$ ipython --no-banner

In [1]: import numpy as np

In [2]: np.set_printoptions(suppress=True, linewidth=200)

In [3]: rd = lambda a: np.round(a, 1) + 0

In [4]: mat = np.load("arr.npy")

In [5]: mat
Out[5]: 
array([[0, 0, 1, 0],
       [0, 0, 1, 1],
       [1, 1, 0, 0],
       [0, 1, 0, 0]])

In [6]: vals, vecs = np.linalg.eigh(mat)

In [7]: rd(np.linalg.eigvalsh(mat @ mat))
Out[7]: array([0.4, 0.4, 2.6, 2.6])

In [8]: rd(vals)
Out[8]: array([-1.6, -0.6,  0.6,  1.6])

In [9]: rd(np.linalg.svd(mat, compute_uv=False))
Out[9]: array([1.6, 1.6, 0.6, 0.6])

In [10]: (vals > 1e-8).sum(), (vals < -1e-8).sum()
Out[10]: (np.int64(2), np.int64(2))

In [11]: A2 = np.linalg.inv(mat)

In [12]: mat @ A2
Out[12]: 
array([[1., 0., 0., 0.],
       [0., 1., 0., 0.],
       [0., 0., 1., 0.],
       [0., 0., 0., 1.]])

In [13]: (np.abs(A2) > 1e-9).astype(int)
Out[13]: 
array([[0, 0, 1, 1],
       [0, 0, 0, 1],
       [1, 0, 0, 0],
       [1, 1, 0, 0]])

In [14]: rd(np.linalg.slogdet(mat)[0])
Out[14]: np.float64(1.0)

In [15]: rd(np.linalg.cond(mat))
Out[15]: np.float64(2.6)

In [16]: rd(np.linalg.det(mat) * np.linalg.det(A2))
Out[16]: np.float64(1.0)

In [17]: feats = np.loadtxt("dump.csv", delimiter=",")

In [18]: feats
Out[18]: 
array([[ 5.5,  0.1,  0.6],
       [ 4.1,  0.7,  0.6],
       [ 2.6,  0.3, -0.9],
       [-3.2,  0.7, -6.8],
       [ 4. , -0.3,  1. ],
       [-2.1,  2.2, -3.2],
       [-3.1,  2.5, -4.3],
       [-3.4,  3.6, -5.2],
       [-2.8,  2.5, -5.2],
       [-3. ,  3.5, -4.1],
       [ 2.3,  1. ,  1. ],
       [ 2.8,  0.8,  0.1],
       [-1.5, -0.1, -6.4],
       [ 4.1, -0.7,  3.1],
       [-1.9,  3.6, -6.1],
       [ 5.6, -1.1,  0.6],
       [ 1.9, -0.6, -0.3],
       [-2.7,  1. , -4.8],
       [ 4.1,  1.5, -0.7]])

In [19]: Z = feats[[9, 0]].astype(float)

In [20]: for _ in range(6):
    ...:     idx = np.linalg.norm(feats[:, None] - Z, axis=-1).argmin(axis=1)
    ...:     Z = np.array([feats[idx == j].mean(axis=0) for j in range(2)])
    ...: 

In [21]: idx
Out[21]: array([1, 1, 1, 0, 1, 0, 0, 0, 0, 0, 1, 1, 0, 1, 0, 1, 1, 0, 1])

In [22]: rd(Z[1] - Z[0])
Out[22]: array([ 6.3, -2. ,  5.6])

In [23]: np.bincount(idx)
Out[23]: array([ 9, 10])

In [24]: np.abs(Z[1] - Z[0]).argmax()
Out[24]: np.int64(0)

In [25]: rd(Z)
Out[25]: 
array([[-2.6,  2.2, -5.1],
       [ 3.7,  0.2,  0.5]])

In [26]: Ac = (feats - feats.mean(axis=0)) / feats.std(axis=0)

In [27]: np.argwhere(np.abs(Ac) > 2)
Out[27]: array([], shape=(0, 2), dtype=int64)

In [28]: rd(Ac.std(axis=0))
Out[28]: array([1., 1., 1.])

In [29]: beta = np.linalg.lstsq(np.delete(Ac, 0, axis=1), Ac[:, 0])[0]

In [30]: np.abs(beta).argmax()
Out[30]: np.int64(1)

In [31]: rd(beta)
Out[31]: array([-0.2,  0.8])

In [32]: rd(1 - np.var(Ac[:, 0] - np.delete(Ac, 0, axis=1) @ beta))
Out[32]: np.float64(0.9)

In [33]: x = np.array([-8, 7, 9])

In [34]: y = feats @ x

In [35]: beta, lr = np.zeros(3), 1 / np.linalg.norm(feats, 2) ** 2

In [36]: for i in range(4):
    ...:     beta -= lr * feats.T @ (feats @ beta - y)
    ...:     if i % 1 == 0: print(i, round(np.linalg.norm(feats @ beta - y), 1))
    ...: 
0 83.9
1 69.0
2 58.1
3 50.2

In [37]: rd(beta)
Out[37]: array([-5.1,  0.2,  4. ])

In [38]: rd(np.linalg.cond(feats))
Out[38]: np.float64(4.2)

In [39]: arr = np.array([[-2, -2], [-2, 1]])

In [40]: arr
Out[40]: 
array([[-2, -2],
       [-2,  1]])

In [41]: u = np.array([1, 2])

In [42]: np.array([np.convolve(row, u, "same") for row in arr])
Out[42]: 
array([[-2, -6],
       [-2, -3]])

In [43]: np.polyval(u, arr[1])
Out[43]: array([0, 3])

In [44]: np.correlate(arr[1], arr[0], "full")
Out[44]: array([ 4,  2, -2])

In [45]: np.convolve(arr[1], u)
Out[45]: array([-2, -3,  2])

In [46]: np.unravel_index(np.abs(arr).argmax(), arr.shape)
Out[46]: (np.int64(0), np.int64(0))

In [47]: arr.mean(axis=0)
Out[47]: array([-2. , -0.5])

In [48]: np.abs(arr).max()
Out[48]: np.int64(2)

In [49]: np.diff(arr, axis=0)
Out[49]: array([[0, 3]])

In [50]: x = np.array([2, 1])

In [51]: y = arr @ x

In [52]: y
Out[52]: array([-6, -3])

In [53]: rd(np.linalg.solve(arr, -2 * y))
Out[53]: array([-4., -2.])

In [54]: rd(np.linalg.solve(arr, y + arr[:, 0]))
Out[54]: array([3., 1.])

In [55]: rd(np.linalg.solve(arr, arr[:, 1]))
Out[55]: array([0., 1.])

In [56]: u = np.array([2, 3])

In [57]: A2 = arr + np.outer(u, np.eye(2)[0])

In [58]: np.linalg.matrix_rank(np.linalg.inv(A2) - np.linalg.inv(arr), tol=1e-8)
Out[58]: np.int64(1)

In [59]: A2
Out[59]: 
array([[ 0., -2.],
       [ 1.,  1.]])

In [60]: np.linalg.matrix_rank(A2 - arr)
Out[60]: np.int64(1)

In [61]: [round(float(np.linalg.det(arr[:i, :i])), 2) + 0 for i in range(1, 3)]
Out[61]: [-2.0, -6.0]

In [62]: rd(np.linalg.eigvalsh(arr).min())
Out[62]: np.float64(-3.0)

In [63]: np.all(np.linalg.eigvalsh(arr) > 0)
Out[63]: np.False_

In [64]: m1 = np.array([[-2, -2, -1, 0, -1, -4],
    ...:     [-1, 0, 2, 0, -2, 0],
    ...:     [1, -1, 1, 0, 1, -2],
    ...:     [-1, 0, -2, -2, 0, 0]])

In [65]: u = np.array([4, 2])

In [66]: np.polyval(u, m1[0])
Out[66]: array([ -6,  -6,  -2,   2,  -2, -14])

In [67]: np.array([np.convolve(row, u, "same") for row in m1])
Out[67]: 
array([[ -8, -12,  -8,  -2,  -4, -18],
       [ -4,  -2,   8,   4,  -8,  -4],
       [  4,  -2,   2,   2,   4,  -6],
       [ -4,  -2,  -8, -12,  -4,   0]])

In [68]: x = np.array([1, 1, 3, 2, 2, 2])

In [69]: np.sign((m1 @ x).round(6))
Out[69]: array([-1,  1,  1, -1])

In [70]: m1 * x
Out[70]: 
array([[-2, -2, -3,  0, -2, -8],
       [-1,  0,  6,  0, -4,  0],
       [ 1, -1,  3,  0,  2, -4],
       [-1,  0, -6, -4,  0,  0]])

In [71]: m1 @ (2 * x)
Out[71]: array([-34,   2,   2, -22])
